$ python3 -q
>>> import numpy as np
>>> np.set_printoptions(precision=1, suppress=True, linewidth=120, floatmode="fixed")
>>> rd = lambda a: np.round(a, 1) + 0
>>> E = np.array([[26, -4, 15, 3, 9],
...     [-4, 19, 3, -1, -21],
...     [15, 3, 32, 10, -12],
...     [3, -1, 10, 26, 6],
...     [9, -21, -12, 6, 36]])
>>> out = E / np.sqrt((E ** 2).mean(axis=1, keepdims=True))
>>> np.linalg.matrix_rank(out) == np.linalg.matrix_rank(E)
np.True_
>>> np.linalg.matrix_rank(E - E.mean(axis=1, keepdims=True))
np.int64(4)
>>> rd(np.linalg.norm(out, axis=1))
array([2.2, 2.2, 2.2, 2.2, 2.2])
>>> print(rd(out[1]))
[-0.3  1.5  0.2 -0.1 -1.6]
>>> np.count_nonzero(E)
np.int64(25)
>>> E.mean(axis=0)
array([ 9.8, -0.8,  9.6,  8.8,  3.6])
>>> E[5]
Traceback (most recent call last):
  File "<python-input-11>", line 1, in <module>
    E[5]
    ~^^^
IndexError: index 5 is out of bounds for axis 0 with size 5
>>> print(np.linalg.matrix_rank(E))
5
>>> m1 = np.load("run18.npy")
>>> print(m1)
[[0 3 0 2]
 [1 1 0 3]
 [2 0 3 1]
 [3 1 3 1]]
>>> out = np.linalg.inv(m1)
>>> rd(np.linalg.cond(m1))
np.float64(9.5)
>>> rd(np.linalg.inv(out))
array([[0.0, 3.0, 0.0, 2.0],
       [1.0, 1.0, 0.0, 3.0],
       [2.0, 0.0, 3.0, 1.0],
       [3.0, 1.0, 3.0, 1.0]])
>>> print(rd(np.linalg.slogdet(m1)[0]))
1.0
>>> rd(m1 @ out)
array([[1.0, 0.0, 0.0, 0.0],
       [0.0, 1.0, 0.0, 0.0],
       [0.0, 0.0, 1.0, 0.0],
       [0.0, 0.0, 0.0, 1.0]])
>>> print(rd(out))
[[-0.3  0.2 -0.8  0.8]
 [ 0.3 -0.2 -0.2  0.2]
 [ 0.2 -0.3  0.7 -0.4]
 [ 0.0  0.3  0.3 -0.3]]
>>> (np.abs(out) > 1e-9).astype(int)
array([[1, 1, 1, 1],
       [1, 1, 1, 1],
       [1, 1, 1, 1],
       [0, 1, 1, 1]])
>>> arr = np.loadtxt("a.csv", delimiter=",")
>>> arr
array([[1.0, 0.0, 0.0, 0.0, 0.0],
       [0.0, 1.0, 0.0, 0.0, 0.0],
       [8.0, 3.0, 1.0, 0.0, 0.0],
       [8.0, 3.0, 5.0, 1.0, 0.0],
       [5.0, 9.0, 8.0, 7.0, 1.0]])
>>> # triangular: eigenvalues sit on the diagonal
>>> w1 = np.array([[0, 0, -3], [-1, 3, -2], [1, 3, -3], [-3, -3, 2], [-2, -1, -3]])
>>> c = np.array([4, 5, -4])
>>> H = np.maximum(arr @ w1 + c, 0)
>>> print(H)
[[ 4.0  5.0  0.0]
 [ 3.0  8.0  0.0]
 [ 2.0 17.0  0.0]
 [ 3.0 26.0  0.0]
 [ 0.0 34.0  0.0]]
>>> np.linalg.matrix_rank(H)
np.int64(2)
>>> (H > 0).mean(axis=0)
array([0.8, 1.0, 0.0])
>>> basis = np.array([[-1, -1, -4], [0, 0, -4], [3, -1, 5]])
>>> H @ basis
array([[  -4.0,   -4.0,  -36.0],
       [  -3.0,   -3.0,  -44.0],
       [  -2.0,   -2.0,  -76.0],
       [  -3.0,   -3.0, -116.0],
       [   0.0,    0.0, -136.0]])
>>> Uu, sigma, Vt = np.linalg.svd(H)
>>> V = Vt[:(sigma > 1e-8).sum()]
>>> rng = np.random.default_rng(659)
>>> vec = H[3] + -2 * H[4] + rng.integers(2) * np.eye(3)[1]
>>> vec
array([  3.0, -41.0,   0.0])
>>> print(rd(V.T @ V))
[[1.0 0.0 0.0]
 [0.0 1.0 0.0]
 [0.0 0.0 0.0]]
>>> np.linalg.matrix_rank(np.vstack([H, vec]))
np.int64(2)
>>> print(rd(np.linalg.norm(vec - V.T @ V @ vec)))
0.0
>>> np.allclose(V.T @ V @ vec, vec)
True
>>> def softmax(z):
...     e = np.exp(z - z.max(axis=-1, keepdims=True))
...     return e / e.sum(axis=-1, keepdims=True)
... 
>>> print(rd(softmax(arr[2] + 2)))
[1.0 0.0 0.0 0.0 0.0]
>>> scores = arr @ arr.T / np.sqrt(5)
>>> rd(softmax(scores))
array([[0.0, 0.0, 0.4, 0.4, 0.1],
       [0.0, 0.0, 0.1, 0.1, 0.8],
       [0.0, 0.0, 0.1, 0.7, 0.2],
       [0.0, 0.0, 0.0, 0.0, 1.0],
       [0.0, 0.0, 0.0, 0.0, 1.0]])
>>> rd(softmax(scores)[2] @ arr)
array([7.5, 4.1, 5.1, 2.0, 0.2])
>>> print(softmax(scores).round(6).argmax(axis=1))
[2 4 3 4 4]
>>> M = np.array([[2, 1, 3], [3, 2, 0], [2, 3, 2], [3, 2, 0], [3, 2, 0]])
>>> M[3] = M[1]
>>> M
array([[2, 1, 3],
       [3, 2, 0],
       [2, 3, 2],
       [3, 2, 0],
       [3, 2, 0]])
>>> M[3] @ M[4]
np.int64(13)
>>> rd(np.linalg.norm(M, axis=1))
array([3.7, 3.6, 4.1, 3.6, 3.6])
>>> print(rd(np.linalg.norm(M) ** 2 / np.linalg.norm(M, 2) ** 2))
1.2
>>> print(rd(np.linalg.norm(M[3] - M[4])))
0.0
>>> rd(np.linalg.norm(M, 2))
np.float64(7.7)
>>> rd(np.linalg.norm(M, axis=0))
array([5.9, 4.7, 3.6])
>>> out = np.c_[M[:, :1] @ np.array([[-3]]), np.array([3, -2, 1, -2, 1])]
>>> out
array([[-6,  3],
       [-9, -2],
       [-6,  1],
       [-9, -2],
       [-9,  1]])
>>> print(rd(np.linalg.norm(out - M @ np.linalg.lstsq(M, out)[0], axis=0)))
[0.0 2.4]
>>> X = np.loadtxt("mat.csv", delimiter=",")
>>> X
array([[7.0, 7.0],
       [5.0, 5.0],
       [6.0, 6.0],
       [7.0, 7.0]])
>>> # rows 0 and 3 are equal
>>> np.abs(np.diag(np.linalg.qr(X)[1])) > 1e-9
array([ True, False])
>>> try:
...     np.linalg.inv(X)
... except np.linalg.LinAlgError as e:
...     print(repr(e))
... 
LinAlgError('Last 2 dimensions of the array must be square')
>>> print(np.unique(X.round(6), axis=0).shape)
(3, 2)
>>> print(rd(np.trace(np.linalg.pinv(X) @ X)))
1.0
>>> [round(float(x), 1) for x in np.linalg.svd(X, compute_uv=False)[:3]]
[17.8, 0.0]
>>> np.linalg.matrix_rank(X, rtol=0.1)
np.int64(1)
>>> np.argsort(-np.linalg.norm(X, axis=0).round(6), kind="stable")[:3]
array([0, 1])
>>> W0 = np.loadtxt("x.csv", delimiter=",")
>>> W0
array([[ 0.3, -7.0,  9.0, -8.0],
       [ 6.0,  1.3, -8.0,  4.0],
       [ 6.0,  7.0,  8.3, -3.0],
       [ 0.0, -7.0,  9.0, -7.7]])
>>> out = np.linalg.inv(W0)
>>> print(rd(out))
[[-0.7  0.1  0.1  0.7]
 [ 1.5 -0.1  0.0 -1.6]
 [-2.2  0.0  0.1  2.3]
 [-4.0  0.1  0.1  4.1]]
>>> rd(W0 @ out)
array([[1.0, 0.0, 0.0, 0.0],
       [0.0, 1.0, 0.0, 0.0],
       [0.0, 0.0, 1.0, 0.0],
       [0.0, 0.0, 0.0, 1.0]])
>>> rd(np.linalg.slogdet(W0)[0])
np.float64(1.0)
>>> np.allclose(out, W0.T)
False
>>> rd(np.linalg.inv(out))
array([[ 0.3, -7.0,  9.0, -8.0],
       [ 6.0,  1.3, -8.0,  4.0],
       [ 6.0,  7.0,  8.3, -3.0],
       [ 0.0, -7.0,  9.0, -7.7]])
>>> (np.abs(out) > 1e-9).astype(int)
array([[1, 1, 1, 1],
       [1, 1, 1, 1],
       [1, 1, 1, 1],
       [1, 1, 1, 1]])
>>> q, r_ = np.linalg.qr(W0)
>>> rd(q)
array([[ 0.0,  0.7, -0.3, -0.7],
       [-0.7,  0.2,  0.7,  0.0],
       [-0.7, -0.3, -0.6,  0.0],
       [ 0.0,  0.6, -0.3,  0.7]])
>>> rd(q.T @ q)
array([[1.0, 0.0, 0.0, 0.0],
       [0.0, 1.0, 0.0, 0.0],
       [0.0, 0.0, 1.0, 0.0],
       [0.0, 0.0, 0.0, 1.0]])
>>> q.shape, r_.shape
((4, 4), (4, 4))
>>> rd(np.abs(np.diag(r_)))
array([ 8.5, 10.8, 15.4,  0.2])
>>> hat = M @ np.linalg.solve(M.T @ M, M.T)
>>> rd(np.linalg.eigvalsh(hat))
array([0.0, 0.0, 1.0, 1.0, 1.0])
>>> rd(np.diag(hat))
array([1.0, 0.3, 1.0, 0.3, 0.3])
>>> np.allclose(hat @ hat, hat)
True
>>> vec = np.array([-1, -1, -2, 1])
>>> rhs = W0 @ vec
>>> c, lr = np.zeros(4), 1 / np.linalg.norm(W0, 2) ** 2
>>> for i in range(10):
...     c -= lr * W0.T @ (W0 @ c - rhs)
...     if i % 2 == 0: print(i, round(np.linalg.norm(W0 @ c - rhs), 1))
... 
0 17.1
2 8.3
4 4.1
6 2.0
8 1.0
>>> rd(c)
array([-1.0, -0.9, -2.0,  0.9])
>>> mat = np.array([[2, 1, 4], [1, 2, 8], [1, 0, 0], [2, 0, 0]])
>>> Uu, sigma, Vt = np.linalg.svd(mat)
>>> rd(sigma)
array([9.4, 2.6, 0.0])
>>> print(np.argmax(sigma[:-1] / (sigma[1:] + 1e-6)) + 1)
2
>>> out = Uu[:, :2] @ np.diag(sigma[:2]) @ Vt[:2]
>>> np.linalg.matrix_rank(out)
np.int64(2)
>>> np.linalg.matrix_rank(mat, rtol=0.05)
np.int64(2)
>>> r = np.linalg.matrix_rank(mat)
>>> r
np.int64(2)
>>> null = np.linalg.svd(mat)[2][r:].T
>>> print(rd(mat @ null))
[[0.0]
 [0.0]
 [0.0]
 [0.0]]
>>> [int(np.linalg.matrix_rank(np.delete(mat, i, axis=0))) for i in range(4)]
[2, 2, 2, 2]
>>> rd(null[:, 0] / null[np.abs(null[:, 0]).round(6).argmax(), 0])
array([ 0.0,  1.0, -0.2])
>>> print(np.allclose(mat @ null, 0))
True
>>> null.shape
(3, 1)
>>> out = np.array([[3, 1, 2, 2, 3],
...     [0, 2, 3, 2, 1],
...     [1, 0, 2, 2, 0],
...     [0, 2, 1, 0, 3],
...     [3, 2, 3, 3, 0]])
>>> data = np.triu(out)
>>> data
array([[3, 1, 2, 2, 3],
       [0, 2, 3, 2, 1],
       [0, 0, 2, 2, 0],
       [0, 0, 0, 0, 3],
       [0, 0, 0, 0, 0]])
>>> hat = np.triu(np.array([[-4, -9, -7, 7, 9],
...     [-6, 9, -2, 9, 3],
...     [8, 0, 2, 1, 9],
...     [-5, -7, -3, 4, 3],
...     [8, -7, -5, 7, -8]]), 1) + np.eye(5)
>>> out = hat @ data @ np.linalg.inv(hat)
>>> np.trace(out), np.trace(data)
(np.float64(7.0), np.int64(7))
>>> hat @ data - data @ hat
array([[  0.0,   9.0, -18.0, -64.0, -42.0],
       [  0.0,   0.0,   0.0, -25.0, -12.0],
       [  0.0,   0.0,   0.0,  -2.0, -21.0],
       [  0.0,   0.0,   0.0,   0.0,   0.0],
       [  0.0,   0.0,   0.0,   0.0,   0.0]])
>>> print(out)
[[   3.0   10.0    2.0 -143.0  369.0]
 [   0.0    2.0    3.0  -23.0   64.0]
 [   0.0    0.0    2.0    0.0  -15.0]
 [   0.0    0.0    0.0    0.0    3.0]
 [   0.0    0.0    0.0    0.0    0.0]]
